$ ipython --no-banner

In [1]: import numpy as np

In [2]: np.set_printoptions(precision=3, suppress=True, linewidth=140)

In [3]: m1 = np.load("mat.npy")

In [4]: print(m1)
[[ 1  1  0]
 [ 2  2  1]
 [-1 -1 -2]]

In [5]: # columns 0 and 1 are equal

In [6]: print(np.unique(m1.round(6), axis=0).shape)
(3, 3)

In [7]: print(np.linalg.lstsq(m1[:-1].T, m1[-1])[2])
2

In [8]: print(np.round(m1 @ np.linalg.pinv(m1) @ m1, 3) + 0)
[[ 1.  1.  0.]
 [ 2.  2.  1.]
 [-1. -1. -2.]]

In [9]: rng = np.random.default_rng(4112)

In [10]: M2 = m1 + rng.integers(-2, 3, (3, 2)) @ rng.integers(-2, 3, (2, 3))

In [11]: print(M2)
[[-1 -3 -4]
 [ 3  4  3]
 [-3  0 -4]]

In [12]: print(np.linalg.matrix_rank(M2 - m1, tol=1e-8))
2

In [13]: q, V = np.linalg.qr(M2[:, :1])[0], np.linalg.qr(M2[:, 1:])[0]

In [14]: sv = np.linalg.svd(q.T @ V, compute_uv=False)

In [15]: print((sv > 0.9).sum())
0

In [16]: feats = np.array([[2, 0, 8, 0], [2, 3, 3, 4], [5, 6, 1, 5], [8, 6, 9, 1]])

In [17]: print(feats)
[[2 0 8 0]
 [2 3 3 4]
 [5 6 1 5]
 [8 6 9 1]]

In [18]: blk = np.stack([feats, 3 * feats, feats[::-1]])

In [19]: print(blk.sum(axis=0))
[[16  6 41  1]
 [13 18 13 21]
 [22 27  7 24]
 [34 24 44  4]]

In [20]: print(np.linalg.norm(blk, axis=(1, 2)))
[19.365 58.095 19.365]

In [21]: print(np.linalg.matrix_rank(blk))
[4 4 4]

In [22]: U, sv, VT = np.linalg.svd(m1)

In [23]: V = VT[:(sv > 1e-8).sum()]

In [24]: x0 = m1[2] + -1 * m1[0] + rng.integers(2) * np.eye(3)[2]

In [25]: print(x0)
[-2. -2. -2.]

In [26]: print(np.linalg.matrix_rank(np.vstack([m1, x0])))
2

In [27]: print(np.round(np.linalg.norm(x0 - V.T @ V @ x0), 3))
0.0

In [28]: idx = rng.permutation(4)

In [29]: print(idx)
[2 0 3 1]

In [30]: M2 = feats[idx][:, idx]

In [31]: print(np.allclose(M2, feats))
False

In [32]: q, r_ = np.linalg.qr(feats)

In [33]: print(round(np.trace(q @ q.T), 3))
4.0

In [34]: print(np.round(abs(r_[0, 0]), 3), round(float(np.linalg.norm(feats[:, 0])), 3))
9.849 9.849

In [35]: W0 = np.array([[1, 3, 0],
    ...:     [2, 5, 2],
    ...:     [5, 8, 5],
    ...:     [6, 11, 7],
    ...:     [9, 12, 10],
    ...:     [9, 15, 12],
    ...:     [10, 16, 15],
    ...:     [12, 18, 16],
    ...:     [12, 21, 16],
    ...:     [15, 22, 17],
    ...:     [16, 22, 19],
    ...:     [19, 22, 20],
    ...:     [21, 22, 20],
    ...:     [24, 25, 22],
    ...:     [24, 25, 22]])

In [36]: # rows 13 and 14 are equal

In [37]: Xs = W0 - W0.mean(axis=0)

In [38]: V = np.linalg.svd(Xs)[2][:1]

In [39]: M2 = Xs - Xs @ V.T @ V

In [40]: print(np.cov(Xs @ V.T, rowvar=False))
154.94403256935524

In [41]: print((Xs @ V.T).std(axis=0))
[12.026]

In [42]: print(np.linalg.norm(M2, axis=1).round(6).argmax())
8

In [43]: print(np.diag(V.T @ V))
[0.34  0.328 0.332]
